$ ipython --no-banner

In [1]: import numpy as np

In [2]: np.set_printoptions(suppress=True, linewidth=200)

In [3]: def tidy(a):
   ...:     return np.round(a, 3) + 0
   ...: 

In [4]: E = np.load("data.npy")

In [5]: tidy(E)
Out[5]: 
array([[ 1.   ,  0.   ,  0.   ,  0.   ,  0.   ,  0.   ,  0.   ],
       [ 0.   ,  1.   ,  0.   ,  0.   ,  0.   ,  0.   ,  0.   ],
       [ 0.   ,  0.   ,  1.   ,  0.   ,  0.   ,  0.   ,  0.   ],
       [ 0.   ,  0.   ,  0.   ,  1.   ,  0.   ,  0.   ,  0.   ],
       [ 0.   ,  0.   ,  0.   ,  0.   ,  1.   ,  0.   ,  0.   ],
       [ 0.   ,  0.   ,  0.   ,  0.   ,  0.   , -0.707,  0.707],
       [ 0.   ,  0.   ,  0.   ,  0.   ,  0.   , -0.707, -0.707]])

In [6]: # orthonormal columns

In [7]: x = np.array([2, 3, 3, -3, 1, -1, 2])

In [8]: target = E @ x

In [9]: coef, lr = np.zeros(7), 1 / np.linalg.norm(E, 2) ** 2

In [10]: for i in range(200):
    ...:     coef -= lr * E.T @ (E @ coef - target)
    ...:     if i % 50 == 0: print(i, round(np.linalg.norm(E @ coef - target), 3))
    ...: 
0 0.0
50 0.0
100 0.0
150 0.0

In [11]: tidy(coef)
Out[11]: array([ 2.,  3.,  3., -3.,  1., -1.,  2.])

In [12]: rng = np.random.default_rng(3795)

In [13]: labels = rng.permutation(7)

In [14]: M2 = E[:, labels] * rng.choice([-1, 1], 7)

In [15]: tidy(M2)
Out[15]: 
array([[ 0.   ,  0.   ,  0.   ,  0.   , -1.   ,  0.   ,  0.   ],
       [ 0.   , -1.   ,  0.   ,  0.   ,  0.   ,  0.   ,  0.   ],
       [ 0.   ,  0.   ,  0.   ,  0.   ,  0.   ,  0.   , -1.   ],
       [ 0.   ,  0.   ,  0.   ,  1.   ,  0.   ,  0.   ,  0.   ],
       [ 1.   ,  0.   ,  0.   ,  0.   ,  0.   ,  0.   ,  0.   ],
       [ 0.   ,  0.   ,  0.707,  0.   ,  0.   , -0.707,  0.   ],
       [ 0.   ,  0.   ,  0.707,  0.   ,  0.   ,  0.707,  0.   ]])

In [16]: U, _, vt = np.linalg.svd(E.T @ M2)

In [17]: labels
Out[17]: array([4, 1, 5, 3, 0, 6, 2])

In [18]: tidy(np.linalg.lstsq(E, M2)[0])
Out[18]: 
array([[ 0.,  0.,  0.,  0., -1.,  0.,  0.],
       [ 0., -1.,  0.,  0.,  0.,  0.,  0.],
       [ 0.,  0.,  0.,  0.,  0.,  0., -1.],
       [ 0.,  0.,  0.,  1.,  0.,  0.,  0.],
       [ 1.,  0.,  0.,  0.,  0.,  0.,  0.],
       [ 0.,  0., -1.,  0.,  0.,  0.,  0.],
       [ 0.,  0.,  0.,  0.,  0., -1.,  0.]])
